$ python -q
>>> import numpy as np
>>> import numpy.linalg as la
>>> np.set_printoptions(suppress=True, linewidth=120)
>>> F = np.load("dump.npy")
>>> print(F)
[[  3.597  -4.316  -2.054  -4.696   1.814   4.306  -1.555]
 [-11.791  -5.338   2.075  -2.672   1.651   2.801   1.978]
 [  0.328   4.727   2.631   4.327  -0.171  -2.63   -4.95 ]
 [  0.946   5.451   2.374   4.799  -1.441  -0.312  -5.768]
 [ -9.91   -3.227   3.101  -3.368   3.694   0.709   1.069]
 [-10.056  -3.298   0.751  -4.067   3.345   0.137  -0.293]
 [  4.611  -5.543  -1.595  -2.987   0.915   3.709  -2.202]
 [  1.406   3.8     4.293   4.533  -1.675  -1.992  -4.769]
 [-11.846  -4.937   2.904  -2.569   2.06    0.062   1.881]
 [-11.613  -1.71    4.004  -3.025   1.962   0.598  -2.583]
 [ -9.797  -5.054   2.876  -2.168   2.538   0.864   0.831]
 [ -9.58   -3.963   3.37   -2.437   3.204   1.673  -0.824]
 [  4.11   -6.866  -2.238  -3.684   1.166   5.593  -1.736]
 [-11.043  -4.872   3.417  -2.579   0.852   1.771  -0.575]
 [ -0.474   6.183   2.031   4.433  -1.24   -2.046  -3.081]
 [  0.487   4.865   2.93    6.337   1.205  -2.539  -3.403]
 [  0.479   3.516   2.921   7.099   0.513  -2.22   -2.864]
 [  6.348  -5.067  -1.94   -4.162   2.772   5.963  -2.763]
 [ -0.169   4.013   2.786   3.216  -1.549  -4.734  -2.996]
 [  2.462  -4.434   0.612  -2.394   1.182   5.364  -4.028]
 [ -9.776  -6.31    2.569  -5.78    2.446   0.635  -0.026]
 [  3.64   -4.569  -0.74   -4.738   4.234   3.967  -1.855]
 [  2.929  -2.796  -0.319  -4.778   1.859   6.321  -3.304]
 [-11.202  -5.674   2.724  -2.22    3.147   0.698   0.819]
 [ -0.168   4.34    2.662   4.7    -1.661  -1.213  -3.827]
 [  1.437   4.421   3.773   5.52   -0.553  -0.343  -4.351]
 [-11.174  -4.623   4.296  -4.479   2.246   1.45    1.529]
 [  5.307  -4.213  -0.857  -2.996   4.006   2.298  -4.896]
 [  3.698  -3.648  -0.634  -3.028   3.286   4.321  -1.7  ]
 [  4.987  -6.003  -0.638  -6.35    1.951   3.938  -3.119]
 [-10.661  -5.613   3.406  -2.626   3.265  -0.647   0.703]
 [ -0.381   3.896   1.417   4.15   -2.15   -2.239  -4.188]
 [-10.555  -4.201  -0.371  -2.202   2.891   2.59    1.508]
 [  0.521   3.229   2.823   4.955  -2.319  -2.109  -1.974]
 [ -9.196  -5.686   5.169  -3.26    3.734   1.297   2.121]
 [ -8.872  -3.167   1.418  -2.356   3.465   2.827   0.878]
 [ -8.549  -2.942   3.436  -0.942   3.348   2.395   0.333]
 [  1.214   4.982   3.169   7.129  -1.549  -0.543  -1.227]
 [ -9.028  -3.476   2.973  -1.849   0.637   2.33    0.411]
 [  3.849  -4.845  -0.682  -4.754   1.678   5.045  -2.301]
 [  3.181  -5.353  -0.198  -6.631   0.624   5.631  -2.263]]
>>> A2 = np.c_[F[:, :2] @ np.array([[-3, 0], [3, 0]]), np.array([-1, -2, 0, -3, -3, -3, -2, -3, 2, 3, 2, 3, 0, -3, -1, 2, 2, -1, -2, 3, 2, 0, -1, -3, -2, 0, -2, 3, 0, -1, -1, 0, 1, -2, -3, 0, -1, 2, 2, -3, 0])]
>>> A2.round(3)
array([[-23.739,   0.   ,  -1.   ],
       [ 19.359,   0.   ,  -2.   ],
       [ 13.197,   0.   ,   0.   ],
       [ 13.515,   0.   ,  -3.   ],
       [ 20.049,   0.   ,  -3.   ],
       [ 20.274,   0.   ,  -3.   ],
       [-30.462,   0.   ,  -2.   ],
       [  7.182,   0.   ,  -3.   ],
       [ 20.727,   0.   ,   2.   ],
       [ 29.709,   0.   ,   3.   ],
       [ 14.229,   0.   ,   2.   ],
       [ 16.851,   0.   ,   3.   ],
       [-32.928,   0.   ,   0.   ],
       [ 18.513,   0.   ,  -3.   ],
       [ 19.971,   0.   ,  -1.   ],
       [ 13.134,   0.   ,   2.   ],
       [  9.111,   0.   ,   2.   ],
       [-34.245,   0.   ,  -1.   ],
       [ 12.546,   0.   ,  -2.   ],
       [-20.688,   0.   ,   3.   ],
       [ 10.398,   0.   ,   2.   ],
       [-24.627,   0.   ,   0.   ],
       [-17.175,   0.   ,  -1.   ],
       [ 16.584,   0.   ,  -3.   ],
       [ 13.524,   0.   ,  -2.   ],
       [  8.952,   0.   ,   0.   ],
       [ 19.653,   0.   ,  -2.   ],
       [-28.56 ,   0.   ,   3.   ],
       [-22.038,   0.   ,   0.   ],
       [-32.97 ,   0.   ,  -1.   ],
       [ 15.144,   0.   ,  -1.   ],
       [ 12.831,   0.   ,   0.   ],
       [ 19.062,   0.   ,   1.   ],
       [  8.124,   0.   ,  -2.   ],
       [ 10.53 ,   0.   ,  -3.   ],
       [ 17.115,   0.   ,   0.   ],
       [ 16.821,   0.   ,  -1.   ],
       [ 11.304,   0.   ,   2.   ],
       [ 16.656,   0.   ,   2.   ],
       [-26.082,   0.   ,  -3.   ],
       [-25.602,   0.   ,   0.   ]])
>>> np.round(la.lstsq(F, A2[:, 0])[0], 3) + 0
array([-3.,  3.,  0.,  0.,  0.,  0.,  0.])
>>> print(np.round(la.norm(la.qr(F)[0].T @ A2, axis=0) ** 2 / ((A2 ** 2).sum(axis=0) + 1e-12), 3))
[1.    0.    0.082]
>>> [round(float(x), 3) for x in la.svd(A2, compute_uv=False)[:3]]
[127.669, 12.95, 0.0]
>>> np.round(la.norm(A2, 2) / la.norm(A2), 3)
np.float64(0.995)
>>> gram = F.T @ F
>>> np.round(np.diag(gram), 3)
array([2030.706,  883.116,  283.784,  724.614,  226.436,  386.89 ,  299.166])
>>> np.round(np.trace(gram), 3), np.round((F ** 2).sum(), 3)
(np.float64(4834.711), np.float64(4834.711))
>>> np.allclose(gram, gram.T)
True
>>> la.matrix_rank(gram)
np.int64(7)
>>> gram = np.cov(F, rowvar=False)
>>> print(np.argwhere(np.triu(np.abs(np.corrcoef(F.T)) > 0.8, 1)))
[[1 3]]
>>> np.round(np.polyfit(F[:, 6], F[:, 4], 1), 3)
array([0.487, 2.175])
>>> np.median(F, axis=0)
array([-0.168, -3.963,  2.631, -2.569,  1.814,  1.297, -1.855])
>>> print(np.round(F.std(axis=0), 3))
[6.397 4.23  1.988 4.097 1.888 2.755 2.181]
>>> np.round(np.corrcoef(F[:, 6], F[:, 4])[0, 1], 3)
np.float64(0.562)
>>> X = np.loadtxt("run11.csv", delimiter=",")
>>> print(X.round(3))
[[  2.442   0.643   1.411  -0.031   1.181   4.493  -2.941  -6.524   1.186  -0.781  -1.551   3.218  -4.038   4.76 ]
 [  6.942  -1.368   6.917   0.975   6.198  -3.54    0.574   2.515   6.222  -4.757  -5.037   7.247   4.955  -3.772]
 [ -3.073   1.771  -1.88    2.193  -0.6     5.179  -1.608  -4.986   2.902   4.641   2.36    2.709 -11.241   5.208]
 [ -5.399   4.042  -0.635   5.765  -1.398   4.675   1.566  -0.91    1.76   -1.092  -1.328  -2.004  -6.307   2.832]
 [  3.504   0.653   4.832   2.327   3.479  -0.153   0.567   0.48    3.561  -5.296  -4.944   3.234   2.776  -1.046]
 [  0.176   1.106   1.907   2.732   1.928   1.446   0.196  -0.715   4.111  -0.401  -1.422   3.379  -3.671   0.876]
 [  2.985  -0.644   2.226   0.241   3.16    0.955  -1.679  -2.714   4.898   1.721  -0.213   6.657  -4.561   1.519]
 [ -4.477   3.332  -0.344   5.133  -0.683   3.881   1.292  -0.749   2.622  -0.173  -0.835  -0.511  -6.509   2.391]
 [  2.614   0.336   3.289   1.675   2.982   0.68   -0.334  -1.004   4.022  -1.913  -2.605   4.347  -1.106   0.352]
 [  0.266   1.455   2.911   3.645   2.276   0.534   1.283   1.111   4.193  -2.541  -2.907   2.549  -1.183  -0.559]
 [  0.737   2.863   2.724   2.987   0.248   4.628  -0.389  -3.641  -0.727  -7.05   -5.575  -1.714   1.299   3.141]
 [  3.274   1.234   5.117   2.844   3.103   0.287   0.895   0.557   2.647  -7.094  -6.08    1.803   4.197  -0.999]
 [ -3.746   2.977  -1.735   3.011  -1.662   6.628  -1.32   -5.616   0.776   1.55    0.477  -0.235  -9.212   5.982]
 [ -1.018   2.658   3.571   5.589   1.874   0.196   3.026   3.393   3.67   -5.528  -4.831   0.082   1.401  -1.899]
 [  4.89    0.992   6.395   2.505   3.77   -0.283   0.89    0.788   2.273  -9.26   -7.635   1.768   7.03   -1.66 ]
 [  3.324   1.981   5.045   2.72    2.129   2.131   0.285  -1.411   0.389  -9.311  -7.395  -0.331   5.44    0.586]
 [  0.949   0.61    2.37    2.421   2.585   0.603   0.214  -0.182   4.819  -0.148  -1.363   4.398  -3.267   0.201]]
>>> r = la.matrix_rank(X)
>>> r
np.int64(4)
>>> N = la.svd(X)[2][r:].T
>>> N.shape
(14, 10)
>>> q, Rm = la.qr(F)
>>> print(np.trace(q @ q.T))
7.0
>>> print(round(float(abs(Rm[0, 0])), 3), round(la.norm(F[:, 0]), 3))
45.063 45.063
>>> np.round(np.abs(np.diag(Rm)), 3)
array([45.063, 27.081, 11.048,  8.706,  7.821,  9.334, 10.1  ])
>>> q.shape, Rm.shape
((41, 7), (7, 7))
>>> np.round(q.T @ q, 3) + 0
array([[1., 0., 0., 0., 0., 0., 0.],
       [0., 1., 0., 0., 0., 0., 0.],
       [0., 0., 1., 0., 0., 0., 0.],
       [0., 0., 0., 1., 0., 0., 0.],
       [0., 0., 0., 0., 1., 0., 0.],
       [0., 0., 0., 0., 0., 1., 0.],
       [0., 0., 0., 0., 0., 0., 1.]])
>>> J = np.load("a.npy")
>>> J
array([[ -2.1,   0.8,   1.9,   6. ,   1.4],
       [ -0.4,  -0.1,   1.8,   4. ,   1.7],
       [  1.2,  -1.1,   1. ,   8.5,   0.8],
       [  1.1,   1.3,  -0.4,   1. ,   0.6],
       [  0.2,  -0.4,   1. , -10.5,   2.4],
       [ -0.2,   0.7,  -0.1,  -7.5,   0.2],
       [ -0.1,  -1. ,  -1.1,  -4.5,   0.4],
       [ -2.6,   0.4,  -0.5,   0.5,   1.3],
       [ -0.2,  -0.5,  -1.1,  -7.5,  -0.1]])
>>> A2 = np.c_[J[:, :2] @ np.array([[3, 2], [3, 3]]), np.array([-3, 3, -1, 3, -2, -2, 0, -2, 2])]
>>> A2.round(3)
array([[-3.9, -1.8, -3. ],
       [-1.5, -1.1,  3. ],
       [ 0.3, -0.9, -1. ],
       [ 7.2,  6.1,  3. ],
       [-0.6, -0.8, -2. ],
       [ 1.5,  1.7, -2. ],
       [-3.3, -3.2,  0. ],
       [-6.6, -4. , -2. ],
       [-2.1, -1.9,  2. ]])
>>> np.round(la.norm(A2 - J @ la.lstsq(J, A2)[0], axis=0), 3) + 0
array([0.   , 0.   , 5.418])
>>> x = np.array([0, 1, 0])
>>> y = A2 @ x
>>> np.round(la.solve(A2.T @ A2, A2.T @ y), 3) + 0
array([0., 1., 0.])
>>> np.round(la.pinv(A2) @ A2, 3) + 0
array([[1., 0., 0.],
       [0., 1., 0.],
       [0., 0., 1.]])
>>> rng = np.random.default_rng(4808)
>>> y = y + 0.1 * rng.normal(size=9)
>>> y.round(3)
array([-1.954, -1.067, -0.884,  6.119, -0.889,  1.755, -3.118, -4.126, -1.868])
>>> coef, *_ = la.lstsq(A2, y)
>>> np.round(A2.T @ (y - A2 @ coef), 3) + 0
array([0., 0., 0.])
>>> coef.round()
array([0., 1., 0.])
>>> print(coef.round(3))
[0.043 0.95  0.015]
>>> r0 = np.array([-5, 7])
>>> np.polyval(r0, J[3])
array([1.5, 0.5, 9. , 2. , 4. ])
>>> np.abs(np.diag(la.qr(X)[1])) > 1e-9
array([ True,  True,  True,  True, False, False, False, False, False, False, False, False, False, False])
>>> np.allclose(X[:-1].T @ la.lstsq(X[:-1].T, X[-1])[0], X[-1])
True
>>> np.unique(X.round(6), axis=0).shape
(17, 14)
>>> round(np.trace(la.pinv(X) @ X), 3)
np.float64(4.0)
>>> hat = J @ la.solve(J.T @ J, J.T)
>>> print(np.trace(hat))
5.0
>>> np.round(hat @ J[:, 3], 3)
array([  6. ,   4. ,   8.5,   1. , -10.5,  -7.5,  -4.5,   0.5,  -7.5])
>>> data = np.loadtxt("case0.csv", delimiter=",")
>>> data.round(3)
array([[-0.322, -0.176, -0.106, -0.133,  0.19 , -0.039, -0.309,  0.613, -0.157, -0.16 ,  0.213,  0.275,  0.201,
        -0.332,  0.077],
       [-0.442, -0.402, -0.102,  0.172, -0.005, -0.077,  0.064,  0.065, -0.035, -0.266, -0.291,  0.017,  0.027,
         0.598, -0.271],
       [ 0.161, -0.108, -0.199, -0.355, -0.077,  0.003,  0.104,  0.357,  0.077,  0.635, -0.306,  0.269, -0.162,
         0.222,  0.044],
       [-0.402, -0.245,  0.501,  0.008,  0.343,  0.206,  0.027, -0.19 ,  0.378,  0.335,  0.161,  0.083, -0.038,
         0.008,  0.203],
       [ 0.   , -0.074, -0.4  , -0.015, -0.143,  0.167,  0.37 , -0.247,  0.331, -0.091,  0.288,  0.518,  0.296,
        -0.085, -0.154],
       [ 0.04 , -0.162,  0.26 , -0.262, -0.207, -0.193, -0.326, -0.38 , -0.408,  0.029,  0.211,  0.452, -0.208,
         0.09 , -0.193],
       [ 0.04 ,  0.108, -0.047, -0.126, -0.198,  0.668, -0.565,  0.029,  0.2  , -0.002,  0.035, -0.127,  0.107,
         0.189, -0.242],
       [ 0.04 , -0.162, -0.076,  0.045,  0.071,  0.592,  0.281, -0.05 , -0.6  , -0.039,  0.038,  0.03 , -0.034,
         0.092,  0.392],
       [ 0.04 ,  0.083,  0.443,  0.282, -0.193,  0.087,  0.094,  0.083, -0.191,  0.181, -0.39 ,  0.211,  0.55 ,
        -0.184, -0.23 ],
       [ 0.483, -0.301,  0.16 , -0.227,  0.424,  0.115, -0.015, -0.029,  0.183, -0.421, -0.377,  0.164, -0.065,
        -0.125, -0.075],
       [ 0.04 , -0.432, -0.201,  0.436, -0.36 , -0.02 , -0.322, -0.137,  0.151,  0.057, -0.243,  0.066, -0.166,
        -0.298,  0.348],
       [-0.241, -0.304,  0.09 , -0.422, -0.376,  0.119,  0.301,  0.008, -0.016, -0.046, -0.068, -0.363, -0.151,
        -0.427, -0.271],
       [-0.08 ,  0.324,  0.296,  0.175, -0.289,  0.165,  0.178,  0.328,  0.168, -0.302, -0.009,  0.342, -0.53 ,
         0.03 ,  0.047],
       [ 0.322, -0.315,  0.028,  0.44 ,  0.145,  0.07 ,  0.084,  0.243, -0.064,  0.22 ,  0.399, -0.103, -0.224,
        -0.039, -0.487],
       [ 0.322, -0.291,  0.305, -0.128, -0.374, -0.143,  0.074,  0.232,  0.155, -0.151,  0.322, -0.142,  0.316,
         0.317,  0.335]])
>>> x = np.array([-1, 4, -4, 2, -4, -1, -2, -1, 2, -1, 5, -3, 1, -1, -2])
>>> np.round(np.sort(np.abs(np.degrees(np.angle(la.eigvals(data))))), 3)
array([  0.   ,  54.419,  54.419,  68.942,  68.942,  89.415,  89.415, 118.884, 118.884, 132.793, 132.793, 162.543,
       162.543, 173.673, 173.673])
>>> [p for p in range(1, 25) if np.allclose(la.matrix_power(data, p), np.eye(15))]
[]
>>> round(la.norm(x), 3), round(la.norm(data @ x), 3)
(np.float64(10.198), np.float64(10.198))
